>>> import numpy as np
>>> from numpy import linalg as LA
>>> np.set_printoptions(precision=2, suppress=True, linewidth=140, floatmode="fixed")
>>> A2 = np.array([[2, 4], [0, 2]])
>>> mat = np.tile(A2, (2, 2))
>>> mat
array([[2, 4, 2, 4],
       [0, 2, 0, 2],
       [2, 4, 2, 4],
       [0, 2, 0, 2]])
>>> x = np.array([1, 1, -1, -3])
>>> h = np.maximum(mat @ x, 0)
>>> np.maximum(mat @ (3 * x), 0)
array([0, 0, 0, 0])
>>> np.flatnonzero(h > 1e-9)
array([], dtype=int64)
>>> h
array([0, 0, 0, 0])
>>> np.maximum(mat @ x, 0) - np.maximum(-mat @ x, 0)
array([-8, -4, -8, -4])
>>> mat.T @ h
array([0, 0, 0, 0])
>>> th = np.radians(72)
>>> Rm = np.eye(4)
>>> Rm[3, 3] = Rm[0, 0] = np.cos(th)
>>> Rm[3, 0], Rm[0, 3] = -np.sin(th), np.sin(th)
>>> Rm
array([[ 0.31,  0.00,  0.00,  0.95],
       [ 0.00,  1.00,  0.00,  0.00],
       [ 0.00,  0.00,  1.00,  0.00],
       [-0.95,  0.00,  0.00,  0.31]])
>>> A2 = mat @ Rm.T
>>> np.abs(A2 - mat).max(axis=0)
array([2.42, 0.00, 0.00, 4.67])
>>> np.allclose(mat @ mat.T, A2 @ A2.T)
True
>>> A2
array([[ 4.42,  4.00,  2.00, -0.67],
       [ 1.90,  2.00,  0.00,  0.62],
       [ 4.42,  4.00,  2.00, -0.67],
       [ 1.90,  2.00,  0.00,  0.62]])
>>> np.unravel_index(np.abs(A2).argmax(), A2.shape)
(np.int64(0), np.int64(0))
>>> A2.mean(axis=0)
array([ 3.16,  3.00,  1.00, -0.02])
>>> A2 - A2[0]
array([[ 0.00,  0.00,  0.00,  0.00],
       [-2.52, -2.00, -2.00,  1.28],
       [ 0.00,  0.00,  0.00,  0.00],
       [-2.52, -2.00, -2.00,  1.28]])
>>> round(float(LA.norm(A2)), 2)
9.8
>>> np.round(LA.svd(A2, compute_uv=False), 2) + 0
array([9.66, 1.66, 0.00, 0.00])
>>> r = LA.matrix_rank(mat)
>>> r
np.int64(2)
>>> null = LA.svd(mat)[2][r:].T
>>> np.allclose(mat @ null, 0)
True
>>> LA.matrix_rank(mat.T @ mat), LA.matrix_rank(mat @ mat.T)
(np.int64(2), np.int64(2))
>>> [int(LA.matrix_rank(mat[:, :j + 1])) for j in range(4)]
[1, 2, 2, 2]
>>> [int(LA.matrix_rank(mat[:i])) for i in range(1, len(mat) + 1)]
[1, 2, 2, 2]
>>> np.round(mat @ null, 2) + 0
array([[0.00, 0.00],
       [0.00, 0.00],
       [0.00, 0.00],
       [0.00, 0.00]])
>>> [int(LA.matrix_rank(np.delete(mat, i, axis=0))) for i in range(4)]
[2, 2, 2, 2]
>>> cent = np.sign(np.array([[1, 2, -3, 2], [2, 1, 2, -1], [-1, 1, 0, -1], [3, -3, 1, -3]]))
>>> A2 = (np.tril(cent, -1) + np.eye(4)) @ (np.triu(cent, 1) + np.eye(4))
>>> w = np.array([-4, 0, 0, -2])
>>> J = np.rint(A2 * w @ LA.inv(A2)) + 0
>>> J
array([[-16.00,   8.00,  -6.00,  -2.00],
       [-24.00,  12.00,  -8.00,   0.00],
       [  0.00,   0.00,   2.00,   6.00],
       [ -8.00,   4.00,  -4.00,  -4.00]])
>>> U, sigma, vt = LA.svd(J)
>>> sigma.round(2) + 0
array([35.22,  7.47,  0.00,  0.00])
>>> A2 = U[:, :2] @ np.diag(sigma[:2]) @ vt[:2]
>>> round(LA.norm(J - A2) / LA.norm(J), 2)
np.float64(0.0)
>>> np.round(LA.norm(J - A2, 2), 2), np.round(sigma[2], 2)
(np.float64(0.0), np.float64(0.0))
>>> LA.cond(J) > 100
np.True_
>>> np.round(LA.norm(J, 2) / LA.norm(J), 2)
np.float64(0.98)
>>> A2 = np.array([[3, -3], [3, 3], [-3, 3], [-1, 0]])
>>> LA.matrix_rank(J @ A2)
np.int64(2)
>>> np.einsum("ij->j", J)
array([-48.00,  24.00, -16.00,   0.00])
>>> np.einsum("ij,ij->i", J, J)
array([360.00, 784.00,  40.00, 112.00])
>>> LA.matrix_rank(np.vstack([J, A2.T]))
np.int64(4)
>>> K = np.loadtxt("x.csv", delimiter=",")
>>> K
array([[ 4.00,  3.00,  0.00,  0.00,  0.00,  0.00],
       [-5.00, -3.00,  0.00,  0.00,  0.00,  0.00],
       [-2.00, -1.00,  0.00,  0.00,  0.00,  0.00],
       [ 0.00,  0.00,  4.00,  3.00,  0.00,  0.00],
       [ 0.00,  0.00, -5.00, -3.00,  0.00,  0.00],
       [ 0.00,  0.00, -2.00, -1.00,  0.00,  0.00],
       [ 0.00,  0.00,  0.00,  0.00,  4.00,  3.00],
       [ 0.00,  0.00,  0.00,  0.00, -5.00, -3.00],
       [ 0.00,  0.00,  0.00,  0.00, -2.00, -1.00]])
>>> round(np.log10(LA.cond(K)))
1
>>> np.argsort(-LA.norm(K, axis=0).round(6), kind="stable")[:3]
array([0, 2, 4])
>>> LA.matrix_rank(K, rtol=0.1)
np.int64(3)
>>> U, sigma, vt = LA.svd(K)
>>> np.argmax(sigma[:-1] / (sigma[1:] + 1e-6)) + 1
np.int64(3)
>>> sigma
array([7.99, 7.99, 7.99, 0.47, 0.47, 0.47])
>>> A2 = U[:, :3] @ np.diag(sigma[:3]) @ vt[:3]
>>> round(float(LA.norm(K - A2, 2)), 2), round(float(sigma[3]), 2)
(0.47, 0.47)
>>> A2.round(2) + 0
array([[ 4.19,  2.71,  0.00,  0.00,  0.00,  0.00],
       [-4.89, -3.17,  0.00,  0.00,  0.00,  0.00],
       [-1.87, -1.21,  0.00,  0.00,  0.00,  0.00],
       [ 0.00,  0.00,  4.19,  2.71,  0.00,  0.00],
       [ 0.00,  0.00, -4.89, -3.17,  0.00,  0.00],
       [ 0.00,  0.00, -1.87, -1.21,  0.00,  0.00],
       [ 0.00,  0.00,  0.00,  0.00,  4.19,  2.71],
       [ 0.00,  0.00,  0.00,  0.00, -4.89, -3.17],
       [ 0.00,  0.00,  0.00,  0.00, -1.87, -1.21]])
>>> LA.matrix_rank(A2)
np.int64(3)
>>> LA.matrix_rank(K, rtol=0.05)
np.int64(6)
>>> rng = np.random.default_rng(139416)
>>> A2 = K + rng.integers(-2, 3, (9, 3)) @ rng.integers(-2, 3, (3, 6))
>>> A2
array([[  8.00,   5.00,   0.00,   8.00,   0.00,  -3.00],
       [ -4.00, -10.00,  -6.00,   2.00,   3.00,  -3.00],
       [ -3.00,   0.00,   2.00,   2.00,  -1.00,   1.00],
       [  4.00,   5.00,   6.00,   9.00,  -1.00,  -2.00],
       [ -4.00,   6.00,   3.00,  -3.00,  -4.00,   5.00],
       [  4.00,  -6.00, -10.00,  -1.00,   4.00,  -5.00],
       [ -5.00,   0.00,   4.00,   0.00,   2.00,   7.00],
       [ -5.00,   0.00,   4.00,   0.00,  -7.00,   1.00],
       [  4.00,  -2.00,  -4.00,   4.00,   0.00,  -5.00]])
>>> A2 - K
array([[ 4.00,  2.00,  0.00,  8.00,  0.00, -3.00],
       [ 1.00, -7.00, -6.00,  2.00,  3.00, -3.00],
       [-1.00,  1.00,  2.00,  2.00, -1.00,  1.00],
       [ 4.00,  5.00,  2.00,  6.00, -1.00, -2.00],
       [-4.00,  6.00,  8.00,  0.00, -4.00,  5.00],
       [ 4.00, -6.00, -8.00,  0.00,  4.00, -5.00],
       [-5.00,  0.00,  4.00,  0.00, -2.00,  4.00],
       [-5.00,  0.00,  4.00,  0.00, -2.00,  4.00],
       [ 4.00, -2.00, -4.00,  4.00,  2.00, -4.00]])
>>> LA.matrix_rank(A2 - K, tol=1e-8)
np.int64(3)
>>> np.round(LA.svd(A2 - K, compute_uv=False), 2) + 0
array([23.70, 14.22,  6.58,  0.00,  0.00,  0.00])
>>> U, sigma, vt = LA.svd(mat)
>>> sigma.round(2) + 0
array([9.66, 1.66, 0.00, 0.00])
>>> A2 = U[:, :2] @ np.diag(sigma[:2]) @ vt[:2]
>>> round(float(LA.norm(mat - A2) / LA.norm(mat)), 2)
0.0
>>> A2.round(2) + 0
array([[2.00, 4.00, 2.00, 4.00],
       [0.00, 2.00, 0.00, 2.00],
       [2.00, 4.00, 2.00, 4.00],
       [0.00, 2.00, 0.00, 2.00]])
>>> LA.matrix_rank(A2)
np.int64(2)
>>> LA.matrix_rank(mat, rtol=0.05)
np.int64(2)
>>> u, v = K[5], K[0]
>>> u @ u
np.float64(5.0)
>>> pr = (u @ v) / (u @ u) * u
>>> np.outer(u, v)
array([[ 0.00,  0.00,  0.00,  0.00,  0.00,  0.00],
       [ 0.00,  0.00,  0.00,  0.00,  0.00,  0.00],
       [-8.00, -6.00, -0.00, -0.00, -0.00, -0.00],
       [-4.00, -3.00, -0.00, -0.00, -0.00, -0.00],
       [ 0.00,  0.00,  0.00,  0.00,  0.00,  0.00],
       [ 0.00,  0.00,  0.00,  0.00,  0.00,  0.00]])
>>> v - pr
array([4.00, 3.00, 0.00, 0.00, 0.00, 0.00])
>>> feats = np.load("block1.npy")
>>> feats
array([[ 1, -1, -1,  1, -2,  1],
       [ 1,  1, -1, -1,  1, -2],
       [-2,  1,  1, -1, -1,  1],
       [ 1, -2,  1,  1, -1, -1],
       [-1,  1, -2,  1,  1, -1],
       [-1, -1,  1, -2,  1,  1]])
>>> x = np.array([-3, 2, 2, -7, -9, -3])
>>> target = feats @ x
>>> target
array([  1,   1,  23,   0, -12,   5])
>>> LA.solve(feats, -1 * target)
array([ 3.00, -2.00, -2.00,  7.00,  9.00,  3.00])
>>> np.round(LA.solve(feats.T, feats[4]), 2) + 0
array([0.00, 0.00, 0.00, 0.00, 1.00, 0.00])
>>> np.round(LA.solve(feats, feats[:, 1]), 2) + 0
array([0.00, 1.00, 0.00, 0.00, 0.00, 0.00])
>>> LA.solve(feats, target)
array([-3.00,  2.00,  2.00, -7.00, -9.00, -3.00])
>>> X = np.load("test3.npy")
>>> X
array([[1, 0, 0, 0, 0, 0, 0, 0, 0, 0],
       [0, 0, 0, 0, 0, 0, 0, 0, 0, 0],
       [0, 1, 3, 0, 0, 0, 0, 0, 0, 0],
       [1, 3, 1, 0, 0, 0, 0, 0, 0, 0],
       [3, 2, 2, 0, 2, 0, 0, 0, 0, 0],
       [1, 0, 3, 3, 0, 2, 0, 0, 0, 0],
       [2, 1, 1, 3, 2, 0, 1, 0, 0, 0],
       [3, 0, 2, 0, 3, 0, 3, 2, 0, 0],
       [1, 1, 3, 1, 1, 3, 0, 2, 3, 0],
       [2, 0, 2, 1, 0, 0, 1, 3, 1, 1]])
>>> u = np.array([-2, 1, -2])
>>> np.correlate(X[1], X[6], "full")
array([0, 0, 0, 0, 0, 0, 0, 0, 0, 0, 0, 0, 0, 0, 0, 0, 0, 0, 0])
>>> np.convolve(X[1], u)
array([0, 0, 0, 0, 0, 0, 0, 0, 0, 0, 0, 0])
>>> np.cross(X[1, :3], X[6, :3])
array([0, 0, 0])
>>> np.array([np.convolve(row, u, "same") for row in X])
array([[  1,  -2,   0,   0,   0,   0,   0,   0,   0,   0],
       [  0,   0,   0,   0,   0,   0,   0,   0,   0,   0],
       [ -2,  -5,   1,  -6,   0,   0,   0,   0,   0,   0],
       [ -5,  -1,  -5,  -2,   0,   0,   0,   0,   0,   0],
       [ -1,  -8,  -2,  -8,   2,  -4,   0,   0,   0,   0],
       [  1,  -8,  -3,  -3, -10,   2,  -4,   0,   0,   0],
       [  0,  -5,  -7,  -3,  -4,  -6,   1,  -2,   0,   0],
       [  3, -10,   2, -10,   3, -12,  -1,  -4,  -4,   0],
       [ -1,  -7,  -1,  -7,  -7,   1, -10,  -4,  -1,  -6],
       [  2,  -8,   0,  -3,  -2,  -2,  -5,  -1,  -7,  -1]])
